>>> import numpy as np
>>> import numpy.linalg as la
>>> np.set_printoptions(precision=2, suppress=True, linewidth=120, floatmode="fixed")
>>> arr = np.load("w.npy")
>>> print(arr)
[[ 1.00 -1.00  0.00]
 [ 3.00  3.00  1.00]
 [ 0.00  0.00  9.00]]
>>> print(round(la.det(arr.T), 2))
54.0
>>> print(np.poly(arr))
[  1.00 -13.00  42.00 -54.00]
>>> print(la.eigvals(arr))
[2.00+1.41j 2.00-1.41j 9.00+0.00j]
>>> print(round(float(la.det(arr[::-1])), 2))
-54.0
>>> print(round(la.eigvals(arr).sum().real, 2))
13.0
>>> def softmax(z):
...     e = np.exp(z - z.max(axis=-1, keepdims=True))
...     return e / e.sum(axis=-1, keepdims=True)
... 
>>> print(softmax(arr[1] + -3))
[0.47 0.47 0.06]
>>> scores = arr @ arr.T / np.sqrt(3)
>>> print(np.round(softmax(scores), 2) + 0)
[[0.61 0.19 0.19]
 [0.00 1.00 0.00]
 [0.00 0.00 1.00]]
>>> print(softmax(scores).round(6).argmax(axis=1))
[0 1 2]
>>> print(np.round(softmax(scores + np.triu(np.full(scores.shape, -np.inf), 1)), 2) + 0)
[[1.00 0.00 0.00]
 [0.00 1.00 0.00]
 [0.00 0.00 1.00]]
>>> print(round(float(la.norm(arr, 2)), 2))
9.07
>>> print(np.round(la.norm(arr, "nuc"), 2))
14.69
>>> print(la.norm(arr, axis=1))
[1.41 4.36 9.00]
>>> print(la.norm(arr, axis=0))
[3.16 3.16 9.06]
>>> print(round(la.norm(arr[1] - arr[0]), 2))
4.58
>>> M = np.diag(20 * np.array([3, 1, 0, 2, 1, 5])) + np.array([[6, -6, -7, -1, -5, -3],
...     [7, 7, -3, 6, -1, 7],
...     [3, -2, 8, -3, -9, -1],
...     [8, -7, 4, 5, -2, 4],
...     [7, -2, 2, -2, -1, 4],
...     [-3, 4, -3, -2, -5, 6]])
>>> print(M)
[[ 66  -6  -7  -1  -5  -3]
 [  7  27  -3   6  -1   7]
 [  3  -2   8  -3  -9  -1]
 [  8  -7   4  45  -2   4]
 [  7  -2   2  -2  19   4]
 [ -3   4  -3  -2  -5 106]]
>>> print(M.shape)
(6, 6)
>>> print(np.count_nonzero(M))
36
>>> print(M.sum(axis=0))
[ 88  14   1  43  -3 117]
>>> print(np.diff(M, axis=0))
[[-59  33   4   7   4  10]
 [ -4 -29  11  -9  -8  -8]
 [  5  -5  -4  48   7   5]
 [ -1   5  -2 -47  21   0]
 [-10   6  -5   0 -24 102]]
>>> print(la.matrix_rank(M))
6
>>> print(M - M[0])
[[  0   0   0   0   0   0]
 [-59  33   4   7   4  10]
 [-63   4  15  -2  -4   2]
 [-58  -1  11  46   3   7]
 [-59   4   9  -1  24   7]
 [-69  10   4  -1   0 109]]
>>> print(M.mean(axis=0))
[14.67  2.33  0.17  7.17 -0.50 19.50]
>>> x0 = np.array([1, 3, 3, 2, -1, 3])
>>> rhs = M @ x0
>>> c, lr = np.zeros(6), 1 / la.norm(M, 2) ** 2
>>> for i in range(250):
...     c -= lr * M.T @ (M @ c - rhs)
...     if i % 50 == 0: print(i, round(la.norm(M @ c - rhs), 2))
... 
0 113.01
50 20.73
100 14.84
150 10.72
200 7.75
>>> print(np.round(la.cond(M), 2))
12.42
>>> q, r_ = la.qr(M)
>>> print(np.round(q.T @ q, 2) + 0)
[[1.00 0.00 0.00 0.00 0.00 0.00]
 [0.00 1.00 0.00 0.00 0.00 0.00]
 [0.00 0.00 1.00 0.00 0.00 0.00]
 [0.00 0.00 0.00 1.00 0.00 0.00]
 [0.00 0.00 0.00 0.00 1.00 0.00]
 [0.00 0.00 0.00 0.00 0.00 1.00]]
>>> print(q @ r_)
[[ 66.00  -6.00  -7.00  -1.00  -5.00  -3.00]
 [  7.00  27.00  -3.00   6.00  -1.00   7.00]
 [  3.00  -2.00   8.00  -3.00  -9.00  -1.00]
 [  8.00  -7.00   4.00  45.00  -2.00   4.00]
 [  7.00  -2.00   2.00  -2.00  19.00   4.00]
 [ -3.00   4.00  -3.00  -2.00  -5.00 106.00]]
>>> print(round(abs(r_[0, 0]), 2), round(float(la.norm(M[:, 0])), 2))
67.35 67.35
>>> C = np.array([[1, 2, 0], [1, 2, 1], [1, 2, 2]])
>>> rng = np.random.default_rng(62660)
>>> F = (rng.random((22, 3)) < 0.25) @ C
>>> print(F)
[[2 4 1]
 [1 2 2]
 [0 0 0]
 [0 0 0]
 [2 4 3]
 [1 2 1]
 [1 2 2]
 [1 2 1]
 [0 0 0]
 [0 0 0]
 [0 0 0]
 [1 2 1]
 [1 2 2]
 [3 6 3]
 [1 2 1]
 [0 0 0]
 [0 0 0]
 [2 4 2]
 [0 0 0]
 [0 0 0]
 [2 4 2]
 [0 0 0]]
>>> dist = la.norm(F[:, None] - F[None], axis=-1)
>>> print(np.flatnonzero(dist[14] < dist.mean() / 2))
[ 1  5  6  7 11 12 14]
>>> print(dist[14].round(6).argsort(kind="stable")[:4])
[ 5  7 11 14]
>>> print(la.norm(F - F.mean(axis=0), axis=1))
[2.64 1.12 2.06 2.06 3.34 0.41 1.12 0.41 2.06 2.06 2.06 0.41 1.12 5.29 0.41 2.06 2.06 2.84 2.06 2.06 2.84 2.06]
>>> print(la.norm(F, axis=1))
[4.58 3.00 0.00 0.00 5.39 2.45 3.00 2.45 0.00 0.00 0.00 2.45 3.00 7.35 2.45 0.00 0.00 4.90 0.00 0.00 4.90 0.00]
>>> print((dist + 1e9 * np.eye(22)).round(6).argmin(axis=1))
[17  6  3  2 17  7  1  5  2  2  2  5  1  4  5  2  2 20  2  2 17  2]
>>> print(dist[:5, :5])
[[0.00 2.45 4.58 4.58 2.00]
 [2.45 0.00 3.00 3.00 2.45]
 [4.58 3.00 0.00 0.00 5.39]
 [4.58 3.00 0.00 0.00 5.39]
 [2.00 2.45 5.39 5.39 0.00]]
>>> print(dist.shape)
(22, 22)
>>> print(np.unravel_index(dist.round(6).argmax(), dist.shape))
(np.int64(2), np.int64(13))
>>> x0 = np.array([8, 6, 6])
>>> print(F @ np.ones(3))
[ 7.00  5.00  0.00  0.00  9.00  4.00  5.00  4.00  0.00  0.00  0.00  4.00  5.00 12.00  4.00  0.00  0.00  8.00  0.00
  0.00  8.00  0.00]
>>> print(la.norm(F @ x0) <= la.norm(F, 2) * la.norm(x0) + 1e-9)
True
>>> print((F * x0).sum(axis=1))
[46 32  0  0 58 26 32 26  0  0  0 26 32 78 26  0  0 52  0  0 52  0]
>>> print(np.sign((F @ x0).round(6)))
[1 1 0 0 1 1 1 1 0 0 0 1 1 1 1 0 0 1 0 0 1 0]
>>> print(np.einsum("ij,j->i", F, x0))
[46 32  0  0 58 26 32 26  0  0  0 26 32 78 26  0  0 52  0  0 52  0]
>>> print(F @ (2 * x0))
[ 92  64   0   0 116  52  64  52   0   0   0  52  64 156  52   0   0 104   0   0 104   0]
>>> print((F @ x0).argmax())
13
>>> print(F * x0)
[[16 24  6]
 [ 8 12 12]
 [ 0  0  0]
 [ 0  0  0]
 [16 24 18]
 [ 8 12  6]
 [ 8 12 12]
 [ 8 12  6]
 [ 0  0  0]
 [ 0  0  0]
 [ 0  0  0]
 [ 8 12  6]
 [ 8 12 12]
 [24 36 18]
 [ 8 12  6]
 [ 0  0  0]
 [ 0  0  0]
 [16 24 12]
 [ 0  0  0]
 [ 0  0  0]
 [16 24 12]
 [ 0  0  0]]
>>> W = np.array([[0, -5, 0, 0], [0, 0, 4, 5], [2, -1, 3, -4]])
>>> c = np.array([-3, 9, -3, 5])
>>> H = np.maximum(F @ W + c, 0)
>>> print((H > 0).mean(axis=0))
[0.32 0.77 0.55 1.00]
>>> print((H > 0).astype(int))
[[0 0 1 1]
 [1 1 1 1]
 [0 1 0 1]
 [0 1 0 1]
 [1 0 1 1]
 [0 1 1 1]
 [1 1 1 1]
 [0 1 1 1]
 [0 1 0 1]
 [0 1 0 1]
 [0 1 0 1]
 [0 1 1 1]
 [1 1 1 1]
 [1 0 1 1]
 [0 1 1 1]
 [0 1 0 1]
 [0 1 0 1]
 [1 0 1 1]
 [0 1 0 1]
 [0 1 0 1]
 [1 0 1 1]
 [0 1 0 1]]
>>> C = np.array([[2, -3], [-3, -3], [-3, -1], [-3, 0]])
>>> print(H @ C)
[[-111  -16]
 [ -58  -20]
 [ -42  -27]
 [ -42  -27]
 [ -99  -31]
 [ -66  -17]
 [ -58  -20]
 [ -66  -17]
 [ -42  -27]
 [ -42  -27]
 [ -42  -27]
 [ -66  -17]
 [ -58  -20]
 [-153  -39]
 [ -66  -17]
 [ -42  -27]
 [ -42  -27]
 [-106  -22]
 [ -42  -27]
 [ -42  -27]
 [-106  -22]
 [ -42  -27]]
>>> print(W @ C)
[[ 15  15]
 [-27  -4]
 [ 10  -6]]
>>> feats = np.load("a.npy")
>>> print(feats)
[[ 1.30  1.01 -1.08]
 [-3.88  1.14 -1.08]
 [-0.83 -0.16 -2.21]
 [-0.86 -1.45 -3.15]
 [ 0.04  1.87 -0.11]]
>>> left, sigma, vt = la.svd(feats, full_matrices=False)
>>> print((sigma > 1e-8).sum())
3
>>> print(np.allclose(left * sigma @ vt, feats))
True
>>> print(sigma)
[5.00 3.50 2.45]
>>> print(np.cumsum(sigma ** 2) / np.sum(sigma ** 2))
[0.58 0.86 1.00]
>>> print(np.round(left.T @ feats @ vt.T, 2) + 0)
[[5.00 0.00 0.00]
 [0.00 3.50 0.00]
 [0.00 0.00 2.45]]
>>> print(np.round(vt @ vt.T, 2) + 0)
[[1.00 0.00 0.00]
 [0.00 1.00 0.00]
 [0.00 0.00 1.00]]
>>> lab = rng.permutation(3)
>>> B = feats[:, lab] * rng.choice([-1, 1], 3)
>>> print(B)
[[-1.01 -1.30  1.08]
 [-1.14  3.88  1.08]
 [ 0.16  0.83  2.21]
 [ 1.45  0.86  3.15]
 [-1.87 -0.04  0.11]]
>>> left, _, vt = la.svd(feats.T @ B)
>>> print(np.round(left @ vt, 2) + 0)
[[ 0.00 -1.00  0.00]
 [-1.00  0.00  0.00]
 [ 0.00  0.00 -1.00]]
>>> B = np.array([[1, 0, -1], [-2, 0, -2], [3, 1, -3]])
>>> print(la.matrix_rank(np.vstack([feats, B.T])))
3
>>> B = np.c_[feats[:, :2] @ np.array([[0, 9], [7, 8]]), np.array([-3, 1, 1, 1, 3])]
>>> print(B)
[[  7.07  19.78  -3.00]
 [  7.98 -25.80   1.00]
 [ -1.12  -8.75   1.00]
 [-10.15 -19.34   1.00]
 [ 13.09  15.32   3.00]]
>>> print(np.round(la.norm(B - feats @ la.lstsq(feats, B)[0], axis=0), 2) + 0)
[0.00 0.00 4.00]
>>> print(np.round(la.lstsq(feats, B[:, 0])[0], 2) + 0)
[0.00 7.00 0.00]
>>> print(la.matrix_rank(np.c_[feats, B]))
4
>>> print(la.matrix_rank(B))
3
>>> print(la.norm(la.qr(feats)[0].T @ B, axis=0) ** 2 / ((B ** 2).sum(axis=0) + 1e-12))
[1.00 1.00 0.24]
>>> X = np.loadtxt("out2.csv", delimiter=",")
>>> print(X)
[[ 1.00 -3.00 -3.00 -2.00]
 [ 0.00 -1.00  1.00 -5.00]
 [ 0.00  5.00 -3.00 -3.00]
 [ 0.00 -1.00 -3.00  1.00]]
>>> B = np.array([[0, -1], [0, 2]])
>>> C = np.kron(B, X)
>>> print(C.shape)
(8, 8)
>>> print(round(la.norm(C, 2), 2), round(float(la.norm(B, 2) * la.norm(X, 2)), 2))
15.21 15.21
>>> print(la.matrix_rank(C))
4
>>> data = np.loadtxt("arr.csv", delimiter=",")
>>> print(data)
[[6.00 5.00 6.00]
 [0.00 7.00 9.00]
 [7.00 6.00 0.00]
 [2.00 2.00 6.00]
 [3.00 7.00 2.00]
 [7.00 1.00 4.00]
 [0.00 7.00 3.00]]
>>> x0 = np.array([1, 0, -2])
>>> rhs = data @ x0
>>> print(np.round(la.lstsq(data, rhs)[0], 2) + 0)
[ 1.00  0.00 -2.00]
>>> print(rhs)
[ -6.00 -18.00   7.00 -10.00  -1.00  -1.00  -6.00]
>>> rhs = rhs + 0.1 * rng.normal(size=7)
>>> print(rhs)
[ -6.07 -18.22   6.78 -10.12  -0.97  -1.05  -5.81]
>>> c, *_ = la.lstsq(data, rhs)
>>> print(c)
[ 0.99  0.01 -2.01]
>>> print(c.round())
[ 1.00  0.00 -2.00]
>>> print(data.shape)
(7, 3)
>>> np.zeros(7, 3)
Traceback (most recent call last):
  File "<python-input-111>", line 1, in <module>
    np.zeros(7, 3)
    ~~~~~~~~^^^^^^
TypeError: Cannot interpret '3' as a data type
>>> print(data.sum(axis=1))
[17.00 16.00 13.00 10.00 12.00 12.00 10.00]
>>> print(data - data[0])
[[ 0.00  0.00  0.00]
 [-6.00  2.00  3.00]
 [ 1.00  1.00 -6.00]
 [-4.00 -3.00  0.00]
 [-3.00  2.00 -4.00]
 [ 1.00 -4.00 -2.00]
 [-6.00  2.00 -3.00]]
>>> print(la.svd(data, compute_uv=False))
[20.22  9.07  7.12]
>>> print(data.sum(axis=0))
[25.00 35.00 30.00]
>>> print(round(float(la.norm(data)), 2))
23.28
>>> x0 = np.array([-3, 1, 1])
>>> print((data @ x0).argmax())
1
>>> print(np.einsum("ij,j->i", data, x0))
[ -7.00  16.00 -15.00   2.00   0.00 -16.00  10.00]
>>> print(data @ np.eye(3)[1])
[5.00 7.00 6.00 2.00 7.00 1.00 7.00]
>>> print((data * x0).sum(axis=1))
[ -7.00  16.00 -15.00   2.00   0.00 -16.00  10.00]
>>> print(data @ (2 * x0))
[-14.00  32.00 -30.00   4.00   0.00 -32.00  20.00]
>>> print(data @ x0)
[ -7.00  16.00 -15.00   2.00   0.00 -16.00  10.00]
>>> print(data @ np.ones(3))
[17.00 16.00 13.00 10.00 12.00 12.00 10.00]
>>> B = data / la.norm(data, axis=1, keepdims=True)
>>> cov = B @ B.T
>>> print(np.round(np.degrees(np.arccos(np.clip(cov[1, 2], -1, 1))), 2))
66.45
>>> print((cov - 2 * np.eye(7)).round(6).argmax(axis=1))
[3 3 4 1 6 0 4]
>>> print(la.norm(B, axis=1))
[1.00 1.00 1.00 1.00 1.00 1.00 1.00]
>>> A = np.load("run8.npy")
>>> print(A)
[[ 2.99 -2.45 -3.05  1.14 -2.28 -2.12]
 [ 2.88 -1.35 -3.67  2.39 -1.75 -3.36]
 [-3.73 -0.84 -4.98 -1.00 -0.51  1.68]
 [-4.63 -0.35 -4.65 -1.85 -0.74  1.74]
 [ 4.13 -3.80 -4.20 -0.59 -2.08 -2.05]
 [ 2.87 -3.35 -4.90  0.43 -2.84 -4.82]
 [ 3.36 -4.50 -4.44 -0.25 -1.00 -2.47]
 [ 2.96 -3.29 -3.05  0.64 -3.25 -2.36]
 [ 2.36 -2.22 -4.39  2.50 -3.46 -1.53]
 [ 4.82 -3.10 -3.20 -0.31 -3.57 -3.32]
 [-4.31 -2.04 -5.34 -0.43 -1.28 -0.25]
 [-4.49 -1.82 -6.48 -2.00 -0.58  1.44]
 [-2.23 -1.26 -5.54 -0.72  0.13  1.41]
 [-4.23 -2.09 -5.08 -1.26  0.03 -0.22]
 [ 4.13 -3.95 -3.79 -0.98 -1.20 -2.79]
 [ 3.67 -2.38 -5.20 -0.26 -3.16 -3.17]
 [-3.65 -1.56 -4.27  0.62 -1.01 -0.97]
 [-3.38 -2.99 -6.01  0.61  1.10  0.77]
 [-2.63 -1.39 -4.89  1.05 -0.19  0.07]
 [ 3.65 -2.36 -3.46 -1.47 -2.58 -2.68]
 [ 4.35 -2.54 -3.33  0.67 -3.95 -0.27]
 [ 5.73 -1.35 -3.27  0.84 -3.09 -2.32]
 [-4.27  0.35 -3.91 -0.14 -0.24 -0.45]
 [ 2.97 -1.38 -3.30 -1.13 -3.36 -1.91]
 [-3.60 -0.24 -4.12 -0.84  0.06  0.30]
 [ 4.14 -3.45 -3.52 -0.17 -2.53 -3.53]
 [ 3.66 -1.94 -3.84  0.80 -1.93 -1.21]
 [-2.77 -1.84 -3.65  0.68 -0.84  0.22]
 [-4.81 -2.43 -6.10  0.60  1.72 -0.39]]
>>> A[29]
Traceback (most recent call last):
  File "<python-input-132>", line 1, in <module>
    A[29]
    ~^^^^
IndexError: index 29 is out of bounds for axis 0 with size 29
>>> print(la.matrix_rank(A))
6
>>> print(np.unravel_index(np.abs(A).argmax(), A.shape))
(np.int64(11), np.int64(2))
>>> print(la.svd(A, compute_uv=False))
[29.04 22.59  5.88  5.46  4.67  3.19]
>>> print(np.count_nonzero(A))
174
>>> print(A.sum(axis=0))
[   9.94  -61.91 -125.63   -0.43  -44.38  -34.56]
>>> np.zeros(29, 6)
Traceback (most recent call last):
  File "<python-input-138>", line 1, in <module>
    np.zeros(29, 6)
    ~~~~~~~~^^^^^^^
TypeError: Cannot interpret '6' as a data type
>>> print(A.mean(axis=0))
[ 0.34 -2.13 -4.33 -0.01 -1.53 -1.19]
>>> lab = A[:, 3] > np.median(A[:, 3])
>>> r0 = A[lab].mean(axis=0) - A[~lab].mean(axis=0)
>>> print(np.argsort(-np.abs(r0).round(6), kind="stable"))
[3 2 5 1 0 4]
>>> print(((A - A.mean(axis=0)) @ r0 > 0).astype(int))
[1 1 0 0 0 1 0 1 1 1 0 0 0 0 0 1 1 0 1 0 1 1 0 0 0 1 1 1 0]
>>> Xs = F - F.mean(axis=0)
>>> vecs = la.svd(Xs)[2][:2]
>>> B = Xs - Xs @ vecs.T @ vecs
>>> print(np.diag(vecs.T @ vecs))
[0.20 0.80 1.00]
>>> print((Xs @ vecs.T).std(axis=0))
[2.19 0.41]
>>> print(round(la.norm(B) / la.norm(Xs), 2))
0.0
>>> print(np.round(np.cov(Xs @ vecs.T, rowvar=False), 2) + 0)
[[5.03 0.00]
 [0.00 0.18]]
>>> print(la.norm(B, axis=1).round(6).argmax())
0
>>> Xs = A - A.mean(axis=1)
Traceback (most recent call last):
  File "<python-input-152>", line 1, in <module>
    Xs = A - A.mean(axis=1)
         ~~^~~~~~~~~~~~~~~~
ValueError: operands could not be broadcast together with shapes (29,6) (29,) 
>>> Xs = A - A.mean(axis=0)
>>> left, sigma, vt = la.svd(Xs, full_matrices=False)
>>> print(np.abs(vt[0]).argmax())
0
>>> print(np.abs(vt[-1]))
[0.21 0.55 0.80 0.02 0.06 0.12]
>>> print(np.round(Xs.mean(axis=0), 2) + 0)
[0.00 0.00 0.00 0.00 0.00 0.00]
>>> print(sigma ** 2 / (sigma ** 2).sum())
[0.82 0.06 0.05 0.03 0.02 0.01]
>>> q, _ = la.qr(np.array([[-0.5, -0.1, -0.7, -0.1, 0.0, -0.2],
...     [1.7, -1.6, 0.7, -0.8, 1.4, -0.3],
...     [-0.7, 0.2, -0.9, 1.3, 0.1, -1.1],
...     [1.1, -1.6, -0.5, 1.0, -0.3, -0.7],
...     [0.3, 0.9, 0.1, 0.7, -1.3, 0.8],
...     [0.4, -1.7, 0.4, -0.1, 0.6, -0.2]]))
>>> K = q[:, :6]
>>> print(K)
[[-0.22 -0.29 -0.34 -0.60 -0.29 -0.55]
 [ 0.75  0.03  0.07 -0.31  0.50 -0.29]
 [-0.31 -0.24 -0.47  0.37  0.66 -0.21]
 [ 0.49 -0.26 -0.66  0.17 -0.32  0.35]
 [ 0.13  0.60 -0.19  0.43 -0.28 -0.57]
 [ 0.18 -0.65  0.42  0.44 -0.22 -0.35]]
>>> B = la.inv(K)
>>> print(round(float(la.slogdet(K)[0]), 2))
-1.0
>>> print(B)
[[-0.22  0.75 -0.31  0.49  0.13  0.18]
 [-0.29  0.03 -0.24 -0.26  0.60 -0.65]
 [-0.34  0.07 -0.47 -0.66 -0.19  0.42]
 [-0.60 -0.31  0.37  0.17  0.43  0.44]
 [-0.29  0.50  0.66 -0.32 -0.28 -0.22]
 [-0.55 -0.29 -0.21  0.35 -0.57 -0.35]]
>>> print((np.abs(B) > 1e-9).astype(int))
[[1 1 1 1 1 1]
 [1 1 1 1 1 1]
 [1 1 1 1 1 1]
 [1 1 1 1 1 1]
 [1 1 1 1 1 1]
 [1 1 1 1 1 1]]
